$ python -q
>>> import numpy as np
>>> np.set_printoptions(precision=3, suppress=True, linewidth=120)
>>> rd = lambda a: np.round(a, 3) + 0
>>> K = np.load("block1.npy")
>>> print(K)
[[ 2 -1 -5]
 [ 0 -2 -3]
 [ 2  3  1]]
>>> # looks like rank 2
>>> vec = np.array([-1, -2, -2])
>>> a = np.maximum(K @ vec, 0)
>>> print(K * (a > 1e-9)[:, None])
[[ 2 -1 -5]
 [ 0 -2 -3]
 [ 0  0  0]]
>>> print(np.maximum(K @ vec, 0) - np.maximum(-K @ vec, 0))
[ 10  10 -10]
>>> print(a)
[10 10  0]
>>> rng = np.random.default_rng(97)
>>> labels = rng.permutation(3)
>>> print(labels)
[1 0 2]
>>> out = K[labels][:, labels]
>>> print(np.allclose(out, K))
False
>>> print(np.diag(out))
[-2  2  1]
>>> print(rd(np.sort(np.abs(np.linalg.eigvals(out)))))
[0.    3.873 3.873]
>>> print(rd(np.linalg.det(out)), rd(np.linalg.det(K[labels])))
0.0 0.0
>>> left, sig, vt = np.linalg.svd(K)
>>> print(np.argmax(sig[:-1] / (sig[1:] + 1e-6)) + 1)
2
>>> out = left[:, :2] @ np.diag(sig[:2]) @ vt[:2]
>>> print(np.linalg.matrix_rank(out))
2
>>> print(rd(out))
[[ 2. -1. -5.]
 [ 0. -2. -3.]
 [ 2.  3.  1.]]
>>> print([round(float(x), 3) for x in np.linalg.svd(K, compute_uv=False)[:3]])
[6.547, 3.76, 0.0]
>>> print(np.argsort(-np.linalg.norm(K, axis=0).round(6), kind="stable")[:3])
[2 1 0]
>>> data = np.load("a.npy")
>>> print(rd(data))
[[-0.646 -0.748 -0.15 ]
 [-0.748  0.66  -0.068]
 [-0.15  -0.068  0.986]]
>>> # equal to its transpose
>>> print(np.allclose(K[:-1].T @ np.linalg.lstsq(K[:-1].T, K[-1])[0], K[-1]))
True
>>> print(np.abs(np.diag(np.linalg.qr(K)[1])) > 1e-9)
[ True  True False]
>>> print(rd(data.T @ data))
[[1. 0. 0.]
 [0. 1. 0.]
 [0. 0. 1.]]
>>> print(rd(np.linalg.svd(data, compute_uv=False)))
[1. 1. 1.]
>>> W0 = np.load("test10.npy")
>>> print(W0)
[[ 1.018  1.09  -0.92  -1.932]
 [ 0.925  1.199 -1.092 -2.112]
 [ 0.805  1.043 -0.798 -1.884]
 [ 1.031  1.101 -1.025 -1.707]
 [ 1.148  0.946 -1.065 -2.141]
 [ 1.111  0.884 -1.101 -1.917]
 [ 1.041  0.974 -1.117 -1.965]
 [ 1.077  0.992 -1.096 -1.996]
 [ 1.04   1.111 -0.91  -2.036]
 [ 0.874  1.043 -1.046 -2.112]
 [ 1.064  0.982 -0.9   -2.039]
 [ 2.104  0.901  1.131  0.946]
 [ 1.93   0.944  1.169  1.074]
 [ 2.169  0.989  0.991  1.083]
 [ 1.881  1.009  1.079  1.012]
 [ 2.011  0.865  0.991  1.19 ]
 [ 1.923  0.907  1.147  0.926]
 [ 2.09   0.85   1.081  0.827]
 [ 1.811  1.172  1.063  0.986]
 [ 2.102  1.172  0.922  1.   ]
 [ 2.182  0.967  1.085  0.963]
 [ 1.804  1.201  0.93   0.911]
 [-0.171 -0.952 -0.073 -0.956]
 [ 0.058 -0.927  0.005 -0.99 ]
 [-0.134 -0.956  0.013 -1.01 ]
 [ 0.036 -0.933 -0.108 -0.879]
 [ 0.119 -0.881  0.012 -0.965]
 [ 0.151 -1.063  0.009 -1.195]
 [-0.233 -1.184 -0.046 -1.131]
 [-0.007 -0.957  0.064 -1.056]
 [-0.24  -1.06   0.114 -1.107]
 [ 0.13  -1.135 -0.253 -0.981]
 [-0.05  -1.039 -0.005 -1.017]]
>>> hat = W0 @ np.linalg.solve(W0.T @ W0, W0.T)
>>> print(rd(hat @ W0[:, 2]))
[-0.92  -1.092 -0.798 -1.025 -1.065 -1.101 -1.117 -1.096 -0.91  -1.046 -0.9    1.131  1.169  0.991  1.079  0.991  1.147
  1.081  1.063  0.922  1.085  0.93  -0.073  0.005  0.013 -0.108  0.012  0.009 -0.046  0.064  0.114 -0.253 -0.005]
>>> out = np.c_[W0[:, :1] @ np.array([[3]]), np.array([2, 0, 1, -3, 0, -2, -2, 1, 0, -3, -1, -3, -1, -1, 2, -3, -2, -2, 3, -2, 0, -2, -3, -1, 0, 0, 1, -3, -2, -3, -2, -2, 0])]
>>> print(rd(out))
[[ 3.054  2.   ]
 [ 2.775  0.   ]
 [ 2.415  1.   ]
 [ 3.093 -3.   ]
 [ 3.444  0.   ]
 [ 3.333 -2.   ]
 [ 3.123 -2.   ]
 [ 3.231  1.   ]
 [ 3.12   0.   ]
 [ 2.622 -3.   ]
 [ 3.192 -1.   ]
 [ 6.312 -3.   ]
 [ 5.79  -1.   ]
 [ 6.507 -1.   ]
 [ 5.643  2.   ]
 [ 6.033 -3.   ]
 [ 5.769 -2.   ]
 [ 6.27  -2.   ]
 [ 5.433  3.   ]
 [ 6.306 -2.   ]
 [ 6.546  0.   ]
 [ 5.412 -2.   ]
 [-0.513 -3.   ]
 [ 0.174 -1.   ]
 [-0.402  0.   ]
 [ 0.108  0.   ]
 [ 0.357  1.   ]
 [ 0.453 -3.   ]
 [-0.699 -2.   ]
 [-0.021 -3.   ]
 [-0.72  -2.   ]
 [ 0.39  -2.   ]
 [-0.15   0.   ]]
>>> print(np.linalg.matrix_rank(np.c_[W0, out]))
5
>>> print(rd(np.linalg.norm(out - W0 @ np.linalg.lstsq(W0, out)[0], axis=0)))
[0.    8.865]
>>> F = np.loadtxt("dump.csv", delimiter=",")
>>> print(rd(F))
[[-1.339  0.767 -2.417 -0.883]
 [ 0.469 -0.916  2.686  0.853]
 [ 2.148 -0.519  1.857  0.819]
 [-2.59   0.296 -1.304 -0.711]
 [ 0.119  0.967 -2.725 -0.791]
 [ 2.857 -0.072  0.714  0.57 ]
 [ 0.363 -0.928  2.701  0.844]
 [-2.494 -0.69   1.513  0.133]
 [-2.22  -0.787  1.839  0.265]
 [ 0.404 -0.924  2.695  0.848]
 [ 1.936 -0.598  2.043  0.848]
 [ 2.863  0.449 -0.765  0.134]
 [-1.432 -0.937  2.406  0.531]
 [ 1.505 -0.726  2.331  0.878]
 [ 2.792 -0.141  0.898  0.617]
 [ 0.486 -0.914  2.683  0.854]
 [ 2.853 -0.076  0.724  0.573]
 [ 2.959  0.284 -0.277  0.29 ]
 [-2.918 -0.377  0.55  -0.204]
 [ 2.906 -0.004  0.529  0.522]
 [-0.892  0.856 -2.589 -0.877]
 [-0.035  0.958 -2.725 -0.81 ]
 [-0.793  0.872 -2.617 -0.873]
 [ 2.485 -0.359  1.463  0.745]
 [ 1.04   0.969 -2.566 -0.628]
 [-1.017 -0.97   2.574  0.633]
 [-2.966 -0.254  0.191 -0.317]
 [ 0.677  0.98  -2.662 -0.702]
 [-1.337 -0.947  2.451  0.556]
 [ 0.187  0.971 -2.723 -0.781]
 [-2.489  0.357 -1.457 -0.744]]
>>> cen = F - F.mean(axis=0)
>>> left, sig, vt = np.linalg.svd(cen, full_matrices=False)
>>> print(rd(vt[0] * np.sign(vt[0, np.abs(vt[0]).argmax()])))
[ 0.35  -0.276  0.846  0.294]
>>> print(rd((sig ** 2).sum() ** 2 / (sig ** 4).sum()))
1.938
>>> print(np.searchsorted(np.cumsum(sig ** 2) / (sig ** 2).sum(), 0.9) + 1)
2
>>> print(rd(cen.mean(axis=0)))
[0. 0. 0. 0.]
>>> print(rd(sig ** 2 / (sig ** 2).sum()))
[0.59 0.41 0.   0.  ]
>>> print((np.sign(left[:, 0]) == np.sign(left[0, 0])).astype(int))
[1 0 0 1 1 0 0 0 0 0 0 1 0 0 0 0 0 0 1 0 1 1 1 0 1 0 1 1 0 1 1]
>>> D = np.linalg.norm(F[:, None] - F[None], axis=-1)
>>> print(D.shape)
(31, 31)
>>> print(np.unravel_index(D.round(6).argmax(), D.shape))
(np.int64(23), np.int64(30))
>>> print(D.mean(axis=1).argmax())
3
>>> print(rd(np.linalg.norm(F, axis=1)))
[3. 3. 3. 3. 3. 3. 3. 3. 3. 3. 3. 3. 3. 3. 3. 3. 3. 3. 3. 3. 3. 3. 3. 3. 3. 3. 3. 3. 3. 3. 3.]
>>> print(np.flatnonzero(D[22] < D.mean() / 2))
[ 0  4 20 21 22 24 27 29]
>>> r0 = np.array([0, 2, 0])
>>> print(rd(np.polyval(r0, F[9])))
[ 0.809 -1.848  5.391  1.695]
>>> print(rd(np.cross(F[9, :3], F[20, :3])))
[ 0.085 -1.358 -0.478]
>>> print(rd(np.convolve(F[9], r0)))
[ 0.     0.809 -1.848  5.391  1.695  0.   ]
>>> A, _ = np.linalg.qr(np.array([[-0.1, 0.7], [0.3, 1.6]]))
>>> print(rd(A))
[[-0.316  0.949]
 [ 0.949  0.316]]
>>> # orthonormal columns
>>> r0 = np.array([4, 1, 6])
>>> print(rd(np.convolve(A[1], r0)))
[3.795 2.214 6.008 1.897]
>>> print(rd(np.array([np.convolve(row, r0, "same") for row in A])))
[[-1.265  3.479 -0.949]
 [ 3.795  2.214  6.008]]
>>> print(rd(F.sum(axis=0)))
[ 6.529 -2.414  8.02   3.192]
>>> r0 = np.array([-8, -6, 3, -7, 9])
>>> arr = np.outer(rng.normal(size=24), r0) + 0.02 * rng.normal(size=(24, 5))
>>> print(rd(arr))
[[ -9.295  -6.973   3.491  -8.156  10.423]
 [  3.41    2.52   -1.251   3.002  -3.852]
 [  7.873   5.903  -2.967   6.869  -8.829]
 [ 10.185   7.607  -3.841   8.936 -11.47 ]
 [  7.327   5.486  -2.721   6.405  -8.272]
 [  3.897   2.888  -1.46    3.377  -4.393]
 [ 10.794   8.143  -4.05    9.457 -12.155]
 [ -8.079  -6.009   3.001  -7.07    9.091]
 [ 10.622   7.999  -3.968   9.341 -11.973]
 [ -8.674  -6.491   3.241  -7.564   9.758]
 [  3.658   2.784  -1.369   3.196  -4.212]
 [  4.32    3.22   -1.62    3.752  -4.882]
 [ 13.84   10.371  -5.198  12.153 -15.584]
 [ -2.429  -1.874   0.895  -2.109   2.737]
 [ -5.979  -4.489   2.239  -5.227   6.722]
 [ -0.594  -0.406   0.21   -0.478   0.628]
 [  0.947   0.763  -0.376   0.89   -1.119]
 [  1.876   1.434  -0.728   1.633  -2.144]
 [ -0.175  -0.119   0.085  -0.188   0.191]
 [  3.894   2.906  -1.436   3.383  -4.344]
 [ -4.392  -3.355   1.677  -3.866   4.994]
 [-10.344  -7.754   3.867  -9.014  11.614]
 [ -7.539  -5.639   2.837  -6.597   8.488]
 [ 17.226  12.865  -6.464  15.043 -19.348]]
>>> print(np.argsort(-np.linalg.norm(arr, axis=0).round(6), kind="stable")[:3])
[4 0 3]
>>> print(rd(np.linalg.norm(arr, 2) / np.linalg.norm(arr)))
1.0
>>> print([round(float(x), 3) for x in np.linalg.svd(arr, compute_uv=False)[:3]])
[74.025, 0.131, 0.113]
>>> print(np.linalg.cond(arr) > 100)
True
>>> cov = np.cov(arr, rowvar=False)
>>> print(rd(arr.std(axis=0)))
[7.618 5.708 2.855 6.665 8.569]
>>> print(rd(np.polyfit(arr[:, 2], arr[:, 3], 1)))
[-2.334  0.002]
>>> print(rd(np.linalg.eigvalsh(cov)[::-1]))
[226.041   0.001   0.001   0.      0.   ]
>>> print(rd(np.corrcoef(arr[:, 2], arr[:, 3])[0, 1]))
-1.0
>>> print(np.argsort(-arr.std(axis=0).round(6), kind="stable"))
[4 0 3 1 2]
>>> print(rd(np.linalg.norm(arr[6] - arr[13])))
25.597
>>> print(rd(np.linalg.norm(arr, 1)), rd(np.linalg.norm(arr, np.inf)))
177.223 70.947
>>> print(rd(np.linalg.norm(arr[6], 1)), rd(np.linalg.norm(arr[6], np.inf)))
44.6 12.155
>>> print(rd(np.linalg.norm(arr, axis=0)))
[38.309 28.705 14.36  33.523 43.106]
>>> print(rd(arr[6] @ arr[13]))
-98.314
>>> print(np.linalg.norm(arr, axis=1).argmax())
23
>>> J = np.array([[-2, -1, -3, 3],
...     [2, 2, 0, 2],
...     [1, 1, 1, -2],
...     [2, 0, -3, 1],
...     [2, 2, -3, 2]])
>>> J[-1] = J[0] + -1 * J[1]
>>> print(J)
[[-2 -1 -3  3]
 [ 2  2  0  2]
 [ 1  1  1 -2]
 [ 2  0 -3  1]
 [-4 -3 -3  1]]
>>> def softmax(z):
...     e = np.exp(z - z.max(axis=-1, keepdims=True))
...     return e / e.sum(axis=-1, keepdims=True)
... 
>>> print(softmax(J).sum(axis=1))
[1. 1. 1. 1. 1.]
>>> print(rd(softmax(J[3])))
[0.662 0.09  0.004 0.244]
>>> print(rd(softmax(10 * J[3])))
[1. 0. 0. 0.]
>>> print(rd(softmax(J[3] + -2)))
[0.662 0.09  0.004 0.244]
>>> scores = J @ J.T / np.sqrt(4)
>>> print(softmax(scores).round(6).argmax(axis=1))
[0 1 2 3 4]
>>> print(rd(softmax(scores + np.triu(np.full(scores.shape, -np.inf), 1))))
[[1.    0.    0.    0.    0.   ]
 [0.002 0.998 0.    0.    0.   ]
 [0.    0.029 0.971 0.    0.   ]
 [0.047 0.017 0.    0.936 0.   ]
 [0.002 0.    0.    0.    0.998]]
>>> print(rd(softmax(scores)[3] @ J))
[ 1.8   -0.019 -2.948  1.11 ]
>>> vec = np.array([8, 7, 1, 1])
>>> y = J @ vec
>>> print(rd(np.linalg.lstsq(J, y)[0]))
[8. 7. 1. 1.]
>>> print(y)
[-23  32  14  14 -55]
>>> print(rd(np.linalg.solve(J.T @ J, J.T @ y)))
[8. 7. 1. 1.]
>>> y = y + 0.05 * rng.normal(size=5)
>>> print(rd(y))
[-22.972  32.003  14.104  14.011 -55.119]
>>> coef, *_ = np.linalg.lstsq(J, y)
>>> print(rd(coef))
[7.961 7.105 0.957 0.959]
>>> print(rd(np.linalg.norm(y - J @ coef)))
0.083
>>> out = np.array([[2, -3, 2], [3, 1, 0], [3, 2, 3], [-3, -2, -1]])
>>> print(np.linalg.matrix_rank(J @ out))
3
>>> print(out.T @ J.T)
[[-25   4  14  -8 -29]
 [ -7  -8   4 -14   1]
 [-16   2   7  -6 -18]]
>>> left, sig, vt = np.linalg.svd(J, full_matrices=False)
>>> print(rd(sig / sig[0]))
[1.    0.625 0.316 0.086]
>>> print(left.shape, sig.shape, vt.shape)
(5, 4) (4,) (4, 4)
>>> print(rd(left.T @ left))
[[1. 0. 0. 0.]
 [0. 1. 0. 0.]
 [0. 0. 1. 0.]
 [0. 0. 0. 1.]]
>>> print(rd(np.abs(vt[0])))
[0.572 0.437 0.59  0.365]
>>> print(rd(np.sqrt((sig ** 2).sum())), rd(np.linalg.norm(J)))
9.539 9.539
>>> print(np.allclose(left * sig @ vt, J))
True
>>> feats = np.load("out4.npy")
>>> print(feats)
[[-1.52 -0.38 -0.38  2.47  1.9 ]
 [-0.48 -0.12 -0.12  0.78  0.6 ]
 [-0.08 -0.02 -0.02  0.13  0.1 ]
 [-0.08 -0.02 -0.02  0.13  0.1 ]
 [-0.16 -0.04 -0.04  0.26  0.2 ]]
>>> # rows and columns are dependent
>>> out = np.array([[3, 0, -4], [2, 4, 1]])
>>> W2 = np.kron(out, feats)
>>> print(W2.shape)
(10, 15)
>>> print(np.linalg.matrix_rank(W2))
2
>>> print(rd(np.linalg.norm(W2, 2)), rd(np.linalg.norm(out, 2) * np.linalg.norm(feats, 2)))
18.84 18.84
>>> left, sig, vt = np.linalg.svd(feats)
>>> vecs = vt[:(sig > 1e-8).sum()]
>>> vec = feats[1] + 3 * feats[2] + rng.integers(2) * np.eye(5)[4]
>>> print(vec)
[-0.72 -0.18 -0.18  1.17  0.9 ]
>>> print(rd(vecs.T @ vecs))
[[ 0.188  0.047  0.047 -0.305 -0.235]
 [ 0.047  0.012  0.012 -0.076 -0.059]
 [ 0.047  0.012  0.012 -0.076 -0.059]
 [-0.305 -0.076 -0.076  0.496  0.381]
 [-0.235 -0.059 -0.059  0.381  0.293]]
>>> print(rd(np.linalg.norm(vec - vecs.T @ vecs @ vec)))
0.0
>>> print(rd(np.diag(vecs.T @ vecs)))
[0.188 0.012 0.012 0.496 0.293]
>>> print(np.allclose(vecs.T @ vecs @ vec, vec))
True
